In [1]: import numpy as np

In [2]: from numpy import linalg as LA

In [3]: np.set_printoptions(precision=2, suppress=True, linewidth=160, floatmode="fixed")

In [4]: q, _ = LA.qr(np.array([[-1.0, 0.9, 0.2], [1.9, 0.1, -1.0], [-0.4, 0.6, 0.9]]))

In [5]: evals = np.array([4, -5, 1])

In [6]: mat = q @ np.diag(evals) @ q.T

In [7]: mat
Out[7]: 
array([[-1.35, -3.23, -1.96],
       [-3.23,  1.88, -1.99],
       [-1.96, -1.99, -0.54]])

In [8]: # symmetric, so the eigenvalues are real

In [9]: evals, evecs = LA.eigh(mat)

In [10]: LA.svd(mat, compute_uv=False)
Out[10]: array([5.00, 4.00, 1.00])

In [11]: evals
Out[11]: array([-5.00,  1.00,  4.00])

In [12]: q = mat.astype(float).copy()

In [13]: for j in range(3):
    ...:     q[:, j] -= q[:, :j] @ (q[:, :j].T @ q[:, j])
    ...:     q[:, j] /= LA.norm(q[:, j])
    ...: 

In [14]: np.round(q.T @ mat, 2) + 0
Out[14]: 
array([[4.01, 0.54, 2.52],
       [0.00, 4.20, 0.55],
       [0.00, 0.00, 1.19]])

In [15]: f = np.array([-3, -8, 7])

In [16]: out = mat + np.outer(f, np.eye(3)[2])

In [17]: out
Out[17]: 
array([[-1.35, -3.23, -4.96],
       [-3.23,  1.88, -9.99],
       [-1.96, -1.99,  6.46]])

In [18]: evals, evecs = LA.eigh(mat)

In [19]: x0 = np.array([-2, 1, 1])

In [20]: round(x0 @ mat @ x0 / (x0 @ x0), 2), round(evals[0], 2), round(evals[-1], 2)
Out[20]: (np.float64(2.12), np.float64(-5.0), np.float64(4.0))

In [21]: LA.eigvalsh(mat[1:, 1:])
Out[21]: array([-1.65,  3.00])

In [22]: (np.sign(evecs[:, -1].round(6)) == np.sign(evecs[0, -1].round(6))).astype(int)
Out[22]: array([1, 0, 1])

In [23]: w1 = np.array([[1, -3], [-4, 2], [-7, -6]])

In [24]: coef = np.array([0, 2])

In [25]: act = np.maximum(mat @ w1 + coef, 0)

In [26]: act
Out[26]: 
array([[25.25, 11.33],
       [ 3.14, 27.36],
       [ 9.76,  7.13]])

In [27]: C = np.array([[-1, 2, -1], [-2, 2, -1]])

In [28]: act @ C
Out[28]: 
array([[-47.91,  73.16, -36.58],
       [-57.85,  60.99, -30.49],
       [-24.02,  33.78, -16.89]])

In [29]: w1 @ C
Out[29]: 
array([[  5,  -4,   2],
       [  0,  -4,   2],
       [ 19, -26,  13]])

In [30]: feats = np.loadtxt("case13.csv", delimiter=",")

In [31]: feats
Out[31]: 
array([[ -0.78,  13.66,   4.24,   6.63],
       [ -6.11,  -0.74,  -5.46,   0.85],
       [  1.16,   1.03,   0.99,  -1.67],
       [ -3.13, -11.65,  -7.38,  -5.66],
       [ -2.68,   1.28,  -2.09,   1.35],
       [  2.37,   4.27,   3.15,  -0.12],
       [  2.78,   7.74,   4.63,   3.19],
       [ -2.83,  -7.16,  -5.10,  -6.25],
       [  0.14,  -3.56,  -1.81,  -1.69],
       [  4.90,   4.74,   4.74,   4.35],
       [  1.93,  15.26,   6.93,   6.87],
       [  2.18,   7.33,   3.82,   4.81],
       [ -2.28,  -7.01,  -4.89,  -3.87],
       [  0.23,  11.80,   4.00,   8.04],
       [  3.43,   9.61,   5.55,   6.68],
       [  2.48,   7.58,   4.35,   3.05],
       [ -4.35,  -2.20,  -5.20,   4.39],
       [  1.63,   8.27,   3.92,   4.02],
       [  1.35,  -7.74,  -2.83,  -1.11],
       [  2.44,   5.07,   3.28,   2.40],
       [  2.71,  -6.09,  -0.81,  -3.61],
       [ -0.74,  11.06,   3.04,   7.27],
       [  2.02,  -0.98,   0.65,  -0.94],
       [ -3.61,   4.44,  -1.54,   2.90],
       [ -1.57,  -6.60,  -4.49,  -1.08],
       [  0.38,  -1.77,  -0.67,  -3.14],
       [  4.15,  13.58,   7.77,   7.43]])

In [32]: Xs = feats - feats.mean(axis=0)

In [33]: evecs = LA.svd(Xs)[2][:3]

In [34]: out = Xs - Xs @ evecs.T @ evecs

In [35]: np.round(out.std(axis=0), 2) + 0
Out[35]: array([0.00, 0.00, 0.00, 0.00])

In [36]: np.diag(evecs.T @ evecs)
Out[36]: array([0.69, 0.89, 0.43, 0.99])

In [37]: LA.norm(out, axis=1).round(6).argmax()
Out[37]: np.int64(4)

In [38]: m1 = np.load("block1.npy")

In [39]: m1
Out[39]: 
array([[-1.30,  2.20,  0.20],
       [-1.37,  2.14,  0.21],
       [ 0.90, -0.70, -0.90],
       [-0.60,  0.90,  0.30]])

In [40]: out = m1 / LA.norm(m1, axis=1, keepdims=True)

In [41]: G = out @ out.T

In [42]: round(float(np.degrees(np.arccos(np.clip(G[1, 0], -1, 1)))), 2)
Out[42]: 2.06

In [43]: (G - 2 * np.eye(4)).round(6).argmax(axis=1)
Out[43]: array([1, 0, 0, 1])

In [44]: (np.abs(G) > 0.9).astype(int)
Out[44]: 
array([[1, 1, 0, 1],
       [1, 1, 0, 1],
       [0, 0, 1, 0],
       [1, 1, 0, 1]])

In [45]: LA.norm(out, axis=1)
Out[45]: array([1.00, 1.00, 1.00, 1.00])

In [46]: F = np.loadtxt("data.csv", delimiter=",")

In [47]: F
Out[47]: 
array([[ 4.00,  4.00, -1.00,  1.00],
       [ 4.00, -4.00,  4.00,  1.00],
       [-1.00,  4.00, -2.00,  1.00],
       [ 1.00,  1.00,  1.00,  2.00]])

In [48]: rng = np.random.default_rng(21)

In [49]: out = m1 + rng.integers(-2, 3, (4, 2)) @ rng.integers(-2, 3, (2, 3))

In [50]: out
Out[50]: 
array([[ 1.70,  0.20, -0.80],
       [ 1.63,  0.14, -0.79],
       [ 2.90, -1.70, -0.90],
       [-3.60,  1.90, -0.70]])

In [51]: np.abs(out - m1).sum(axis=1)
Out[51]: array([6.00, 6.00, 3.00, 5.00])

In [52]: out - m1
Out[52]: 
array([[ 3.00, -2.00, -1.00],
       [ 3.00, -2.00, -1.00],
       [ 2.00, -1.00,  0.00],
       [-3.00,  1.00, -1.00]])

In [53]: proj = out @ LA.solve(out.T @ out, out.T)

In [54]: proj @ out[:, 2]
Out[54]: array([-0.80, -0.79, -0.90, -0.70])

In [55]: np.round((np.eye(4) - proj) @ out, 2) + 0
Out[55]: 
array([[0.00, 0.00, 0.00],
       [0.00, 0.00, 0.00],
       [0.00, 0.00, 0.00],
       [0.00, 0.00, 0.00]])

In [56]: proj.round(2) + 0
Out[56]: 
array([[ 0.54,  0.50, -0.02, -0.01],
       [ 0.50,  0.46,  0.03,  0.01],
       [-0.02,  0.03,  1.00,  0.00],
       [-0.01,  0.01,  0.00,  1.00]])

In [57]: np.allclose(proj @ proj, proj)
Out[57]: True

In [58]: np.trace(proj)
Out[58]: np.float64(3.0)

In [59]: LA.matrix_rank(np.eye(4) - proj)
Out[59]: np.int64(1)

In [60]: evals, evecs = LA.eigh(F)

In [61]: np.abs(evecs[:, -1]).round(6).argmax()
Out[61]: np.int64(0)

In [62]: evals
Out[62]: array([-8.31, -0.01,  2.10,  6.21])

In [63]: evecs @ np.diag(evals) @ evecs.T
Out[63]: 
array([[ 4.00,  4.00, -1.00,  1.00],
       [ 4.00, -4.00,  4.00,  1.00],
       [-1.00,  4.00, -2.00,  1.00],
       [ 1.00,  1.00,  1.00,  2.00]])

In [64]: (evals > 1e-8).sum(), (evals < -1e-8).sum()
Out[64]: (np.int64(2), np.int64(2))

In [65]: def softmax(z):
    ...:     e = np.exp(z - z.max(axis=-1, keepdims=True))
    ...:     return e / e.sum(axis=-1, keepdims=True)
    ...: 

In [66]: np.round(softmax(F[1] + 4), 2) + 0
Out[66]: array([0.49, 0.00, 0.49, 0.02])

In [67]: np.round(softmax(10 * F[1]), 2) + 0
Out[67]: array([0.50, 0.00, 0.50, 0.00])

In [68]: np.round(softmax(F[1]), 2) + 0
Out[68]: array([0.49, 0.00, 0.49, 0.02])

In [69]: softmax(F).sum(axis=1)
Out[69]: array([1.00, 1.00, 1.00, 1.00])

In [70]: S = F @ F.T / np.sqrt(4)

In [71]: np.round(softmax(S + np.triu(np.full(S.shape, -np.inf), 1)), 2) + 0
Out[71]: 
array([[1.00, 0.00, 0.00, 0.00],
       [0.00, 1.00, 0.00, 0.00],
       [0.03, 0.00, 0.97, 0.00],
       [0.61, 0.14, 0.03, 0.22]])

In [72]: np.round(softmax(S), 2) + 0
Out[72]: 
array([[1.00, 0.00, 0.00, 0.00],
       [0.00, 1.00, 0.00, 0.00],
       [0.03, 0.00, 0.97, 0.00],
       [0.61, 0.14, 0.03, 0.22]])

In [73]: softmax(S)[1] @ F
Out[73]: array([ 4.00, -4.00,  4.00,  1.00])

In [74]: K = np.array([[-4.0, 0.0, 0.0], [0.0, 4.0, -6.0], [0.0, -8.0, -2.0]])

In [75]: out = K + rng.integers(-2, 3, (3, 2)) @ rng.integers(-2, 3, (2, 3))

In [76]: out
Out[76]: 
array([[ -2.00,  -4.00,  -2.00],
       [  4.00,   2.00,  -1.00],
       [  5.00, -12.00,   2.00]])

In [77]: np.round(LA.svd(out - K, compute_uv=False), 2) + 0
Out[77]: array([10.16,  4.77,  0.00])

In [78]: LA.matrix_rank(out - K, tol=1e-8)
Out[78]: np.int64(2)

In [79]: proj = np.triu(np.array([[-1, -3, -1], [2, -2, 3], [0, -1, 1]]), 1) + np.eye(3)

In [80]: out = proj @ K @ LA.inv(proj)

In [81]: proj @ K - K @ proj
Out[81]: 
array([[  0.00, -16.00,  16.00],
       [  0.00, -24.00, -18.00],
       [  0.00,   0.00,  24.00]])

In [82]: np.trace(out), np.trace(K)
Out[82]: (np.float64(-2.0), np.float64(-2.0))

In [83]: data = np.load("w.npy")

In [84]: data
Out[84]: 
array([[ 1,  1,  4, -5, -5],
       [-7,  5, -7, -9, -5],
       [-9, -2,  3, -9, -6],
       [ 4, -1,  6, -6, -4],
       [-6, -6,  0, -2, -9]])

In [85]: out = np.array([[-4, 3], [-4, -8]])

In [86]: C = np.kron(out, data)

In [87]: C.shape
Out[87]: (10, 10)

In [88]: C
Out[88]: 
array([[ -4,  -4, -16,  20,  20,   3,   3,  12, -15, -15],
       [ 28, -20,  28,  36,  20, -21,  15, -21, -27, -15],
       [ 36,   8, -12,  36,  24, -27,  -6,   9, -27, -18],
       [-16,   4, -24,  24,  16,  12,  -3,  18, -18, -12],
       [ 24,  24,   0,   8,  36, -18, -18,   0,  -6, -27],
       [ -4,  -4, -16,  20,  20,  -8,  -8, -32,  40,  40],
       [ 28, -20,  28,  36,  20,  56, -40,  56,  72,  40],
       [ 36,   8, -12,  36,  24,  72,  16, -24,  72,  48],
       [-16,   4, -24,  24,  16, -32,   8, -48,  48,  32],
       [ 24,  24,   0,   8,  36,  48,  48,   0,  16,  72]])

In [89]: round(float(LA.norm(C, 2)), 2), round(float(LA.norm(out, 2) * LA.norm(data, 2)), 2)
Out[89]: (197.11, 197.11)

In [90]: LA.matrix_rank(C)
Out[90]: np.int64(10)

In [91]: LA.cond(F) > 100
Out[91]: np.True_

In [92]: np.round(LA.norm(F, 2) / LA.norm(F), 2)
Out[92]: np.float64(0.78)

In [93]: np.argsort(-LA.norm(F, axis=0).round(6), kind="stable")[:3]
Out[93]: array([1, 0, 2])

In [94]: round(np.log10(LA.cond(F)))
Out[94]: 3

In [95]: [round(float(x), 2) for x in LA.svd(F, compute_uv=False)[:3]]
Out[95]: [8.31, 6.21, 2.1]

In [96]: x0 = np.array([0, 2, 2, 2, 0])

In [97]: h = np.maximum(data @ x0, 0)

In [98]: np.maximum(data @ x0, 0) - np.maximum(-data @ x0, 0)
Out[98]: array([  0, -22, -16,  -2, -16])

In [99]: data.T @ h
Out[99]: array([0, 0, 0, 0, 0])

In [100]: np.tanh(data @ x0)
Out[100]: array([ 0.00, -1.00, -1.00, -0.96, -1.00])

In [101]: h
Out[101]: array([0, 0, 0, 0, 0])
